% ipython --no-banner

In [1]: import numpy as np

In [2]: np.set_printoptions(suppress=True, linewidth=160)

In [3]: J = np.array([[3.05, 1.0, -3.0, 2.0, -2.0, -1.0],
   ...:     [2.0, 0.05, -1.0, -1.0, 1.0, 3.0],
   ...:     [0.0, 1.0, 3.05, 1.0, 2.0, 0.0],
   ...:     [0.0, 0.0, -2.0, 2.05, 0.0, 1.0],
   ...:     [-3.0, 1.0, 0.0, 3.0, 2.05, 1.0],
   ...:     [3.0, 1.0, -3.0, 2.0, -2.0, -0.95]])

In [4]: U, s, Vt = np.linalg.svd(J)

In [5]: print(np.argmax(s[:-1] / (s[1:] + 1e-6)) + 1)
5

In [6]: M2 = U[:, :5] @ np.diag(s[:5]) @ Vt[:5]

In [7]: print(round(float(np.linalg.norm(J - M2, 2)), 4), round(s[5], 4))
0.022 0.022

In [8]: print(np.round(np.linalg.norm(J - M2) / np.linalg.norm(J), 4))
0.002

In [9]: A = np.load("run0.npy")

In [10]: print(A)
[[ 3.0723 -0.9418  1.5385]
 [-0.9418 -0.5164  1.6884]
 [ 1.5385  1.6884  1.4442]]

In [11]: w, evecs = np.linalg.eig(A)

In [12]: print(np.round(np.sort(np.linalg.eigvals(A @ A)), 4))
[ 4.0001  4.0003 16.0003]

In [13]: print(np.round(np.sort(np.linalg.eigvals(A.T)), 4))
[-2.      2.0001  4.    ]

In [14]: print(w.round(4))
[-2.      4.      2.0001]

In [15]: print(np.round(np.prod(w), 4))
-16.001

In [16]: print(np.round(np.sort(np.linalg.eigvals(np.linalg.inv(A))), 4))
[-0.5   0.25  0.5 ]

In [17]: W0 = np.load("arr.npy")

In [18]: print(W0.round(4))
[[ 0.6384 -0.0517 -0.3616 -0.3616 -0.2583 -0.3616 -0.3616]
 [-0.0517  0.9926 -0.0517 -0.0517 -0.0369 -0.0517 -0.0517]
 [-0.3616 -0.0517  0.6384 -0.3616 -0.2583 -0.3616 -0.3616]
 [-0.3616 -0.0517 -0.3616  0.6384 -0.2583 -0.3616 -0.3616]
 [-0.2583 -0.0369 -0.2583 -0.2583  0.8155 -0.2583 -0.2583]
 [-0.3616 -0.0517 -0.3616 -0.3616 -0.2583  0.6384 -0.3616]
 [-0.3616 -0.0517 -0.3616 -0.3616 -0.2583 -0.3616  0.6384]]

In [19]: x0 = np.array([-5, 3, 2, -1, -2, -4, 3])

In [20]: print(np.round(np.linalg.inv(W0), 4))
[[ 0.6384 -0.0517 -0.3616 -0.3616 -0.2583 -0.3616 -0.3616]
 [-0.0517  0.9926 -0.0517 -0.0517 -0.0369 -0.0517 -0.0517]
 [-0.3616 -0.0517  0.6384 -0.3616 -0.2583 -0.3616 -0.3616]
 [-0.3616 -0.0517 -0.3616  0.6384 -0.2583 -0.3616 -0.3616]
 [-0.2583 -0.0369 -0.2583 -0.2583  0.8155 -0.2583 -0.2583]
 [-0.3616 -0.0517 -0.3616 -0.3616 -0.2583  0.6384 -0.3616]
 [-0.3616 -0.0517 -0.3616 -0.3616 -0.2583 -0.3616  0.6384]]

In [21]: print(np.round(np.abs(np.linalg.eigvals(W0)), 4))
[1. 1. 1. 1. 1. 1. 1.]

In [22]: print([p for p in range(1, 25) if np.allclose(np.linalg.matrix_power(W0, p), np.eye(7))])
[2, 4, 6, 8, 10, 12, 14, 16, 18, 20, 22, 24]

In [23]: print(np.all(np.linalg.eigvalsh(A) > 0))
False

In [24]: print(np.round(np.linalg.eigvalsh(A).min(), 4))
-2.0

In [25]: print([round(float(np.linalg.det(A[:i, :i])), 2) + 0 for i in range(1, 4)])
[3.07, -2.47, -16.0]

In [26]: m1 = np.load("case6.npy")

In [27]: print(m1)
[[ 3.0111  0.008   4.0157]
 [ 2.9794 -0.003   3.9913]
 [ 3.0007 -0.0203  4.0024]
 [ 2.9372 -0.0099  4.0106]
 [ 3.012  -0.011   4.0255]
 [ 2.9973  0.0113  3.9964]
 [ 3.0044 -0.0243  4.0435]
 [ 2.9985 -0.0168  4.0016]
 [ 3.0022  0.0207  3.9606]
 [ 8.9873  3.0232  0.0016]
 [ 9.0036  3.0413 -0.0197]
 [ 9.0016  3.0064  0.0136]
 [ 8.987   2.9644 -0.0231]
 [ 8.9756  3.0035  0.009 ]
 [ 8.9989  3.0248  0.0009]
 [ 8.9585  2.9923 -0.0031]
 [ 9.0136  2.984  -0.0062]
 [ 9.0064  2.9958  0.0029]
 [ 3.0117  9.014   5.942 ]
 [ 2.9886  8.9995  5.9996]
 [ 3.002   9.0295  5.9289]
 [ 3.0301  9.0062  5.9942]
 [ 3.0333  9.0171  6.0108]
 [ 2.9838  9.015   6.0296]
 [ 3.0153  8.9961  5.9553]
 [ 2.9837  9.0249  5.9769]
 [ 3.0026  9.0474  5.9897]]

In [28]: Ac = m1 - m1.mean(axis=0)

In [29]: U, s, Vt = np.linalg.svd(Ac, full_matrices=False)

In [30]: print(np.round(Vt[0] * np.sign(Vt[0, np.abs(Vt[0]).argmax()]), 4))
[-0.4573  0.7247  0.5155]

In [31]: print(np.abs(Vt[0]).argmax())
1

In [32]: print(s.round(4))
[22.4195 16.1234  0.1122]

In [33]: print((np.sign(U[:, 0]) == np.sign(U[0, 0])).astype(int))
[1 1 1 1 1 1 1 1 1 1 1 1 1 1 1 1 1 1 0 0 0 0 0 0 0 0 0]

In [34]: w, evecs = np.linalg.eigh(W0)

In [35]: print(np.round(evecs.T @ evecs, 4) + 0)
[[1. 0. 0. 0. 0. 0. 0.]
 [0. 1. 0. 0. 0. 0. 0.]
 [0. 0. 1. 0. 0. 0. 0.]
 [0. 0. 0. 1. 0. 0. 0.]
 [0. 0. 0. 0. 1. 0. 0.]
 [0. 0. 0. 0. 0. 1. 0.]
 [0. 0. 0. 0. 0. 0. 1.]]

In [36]: print(np.round(evecs.T @ W0 @ evecs, 4) + 0)
[[-1.  0.  0.  0.  0.  0.  0.]
 [ 0.  1.  0.  0.  0.  0.  0.]
 [ 0.  0.  1.  0.  0.  0.  0.]
 [ 0.  0.  0.  1.  0.  0.  0.]
 [ 0.  0.  0.  0.  1.  0.  0.]
 [ 0.  0.  0.  0.  0.  1.  0.]
 [ 0.  0.  0.  0.  0.  0.  1.]]

In [37]: print((w > 1e-8).sum(), (w < -1e-8).sum())
6 1

In [38]: print(np.round(np.linalg.eigvalsh(W0 + 5 * np.eye(7)), 4))
[4. 6. 6. 6. 6. 6. 6.]

In [39]: print(np.round(evecs @ np.diag(w) @ evecs.T, 4))
[[ 0.6384 -0.0517 -0.3616 -0.3616 -0.2583 -0.3616 -0.3616]
 [-0.0517  0.9926 -0.0517 -0.0517 -0.0369 -0.0517 -0.0517]
 [-0.3616 -0.0517  0.6384 -0.3616 -0.2583 -0.3616 -0.3616]
 [-0.3616 -0.0517 -0.3616  0.6384 -0.2583 -0.3616 -0.3616]
 [-0.2583 -0.0369 -0.2583 -0.2583  0.8155 -0.2583 -0.2583]
 [-0.3616 -0.0517 -0.3616 -0.3616 -0.2583  0.6384 -0.3616]
 [-0.3616 -0.0517 -0.3616 -0.3616 -0.2583 -0.3616  0.6384]]

In [40]: print(np.round(w.sum(), 4), np.trace(W0))
5.0 5.0

In [41]: data = np.load("out17.npy")

In [42]: print(data)
[[11  8  5]
 [ 8 11  3]
 [ 5  3  4]]

In [43]: # symmetric

In [44]: w, evecs = np.linalg.eig(data)

In [45]: print(w.round(4))
[20.9055  1.1358  3.9587]

In [46]: print(np.round(np.prod(w), 4))
94.0

In [47]: print(np.round(np.sort(np.linalg.eigvals(data @ data)), 4))
[  1.2901  15.6713 437.0386]

In [48]: x0 = np.ones(3)

In [49]: for _ in range(5):
    ...:     x0 = data @ x0
    ...:     x0 /= np.linalg.norm(x0)
    ...:     print(round(x0 @ data @ x0, 4))
    ...: 
20.887
20.9049
20.9054
20.9055
20.9055

In [50]: print(np.round(np.linalg.eigvalsh(data)[-1], 4))
20.9055

In [51]: x0 = np.array([0, 2, 1])

In [52]: y = data @ x0

In [53]: print(y)
[21 25 10]

In [54]: print(np.round(np.linalg.solve(data, y + data[:, 2]), 4))
[0. 2. 2.]

In [55]: print(np.round(np.linalg.solve(data, 3 * y), 4))
[0. 6. 3.]

In [56]: rng = np.random.default_rng(872761)

In [57]: z = rng.permutation(3)

In [58]: M2 = data[:, z] * rng.choice([-1, 1], 3)

In [59]: print(M2)
[[-11   5  -8]
 [ -8   3 -11]
 [ -5   4  -3]]

In [60]: U, _, Vt = np.linalg.svd(data.T @ M2)

In [61]: print(np.round(np.linalg.lstsq(data, M2)[0], 4) + 0)
[[-1.  0.  0.]
 [ 0.  0. -1.]
 [ 0.  1.  0.]]

In [62]: print(np.round(U @ Vt, 4) + 0)
[[-1.  0.  0.]
 [ 0.  0. -1.]
 [ 0.  1.  0.]]

In [63]: print(z)
[0 2 1]

In [64]: F = np.array([[1.0, 1.1, -0.1, 1.5, -1.1, -0.2],
    ...:     [-0.9, 0.5, 1.1, -1.0, 0.0, -0.4],
    ...:     [-0.8, 1.9, 0.6, -1.0, -1.0, 0.3],
    ...:     [-0.6, -0.7, -0.1, 0.2, 0.1, -1.3],
    ...:     [0.7, 0.4, 0.3, -0.1, -0.1, 0.7],
    ...:     [0.4, -0.3, 0.6, 1.8, 0.8, 1.8],
    ...:     [-0.7, 0.6, -0.9, 0.3, -1.2, -0.5]])

In [65]: M2 = F / np.linalg.norm(F, axis=1, keepdims=True)

In [66]: cov = M2 @ M2.T

In [67]: print((cov - 2 * np.eye(7)).round(6).argmax(axis=1))
[6 2 1 6 5 4 0]

In [68]: print(np.round(np.linalg.norm(M2, axis=1), 4))
[1. 1. 1. 1. 1. 1. 1.]

In [69]: print((np.abs(cov) > 0.9).astype(int))
[[1 0 0 0 0 0 0]
 [0 1 0 0 0 0 0]
 [0 0 1 0 0 0 0]
 [0 0 0 1 1 0 0]
 [0 0 0 1 1 0 0]
 [0 0 0 0 0 1 0]
 [0 0 0 0 0 0 1]]

In [70]: print(np.argwhere(np.triu(np.abs(cov) > 0.95, 1)))
[]

In [71]: print(cov[5].round(4))
[ 0.2211 -0.4603 -0.3599 -0.4439  0.4311  1.     -0.4499]

In [72]: print(np.round(np.degrees(np.arccos(np.clip(cov[5, 2], -1, 1))), 4))
111.0936
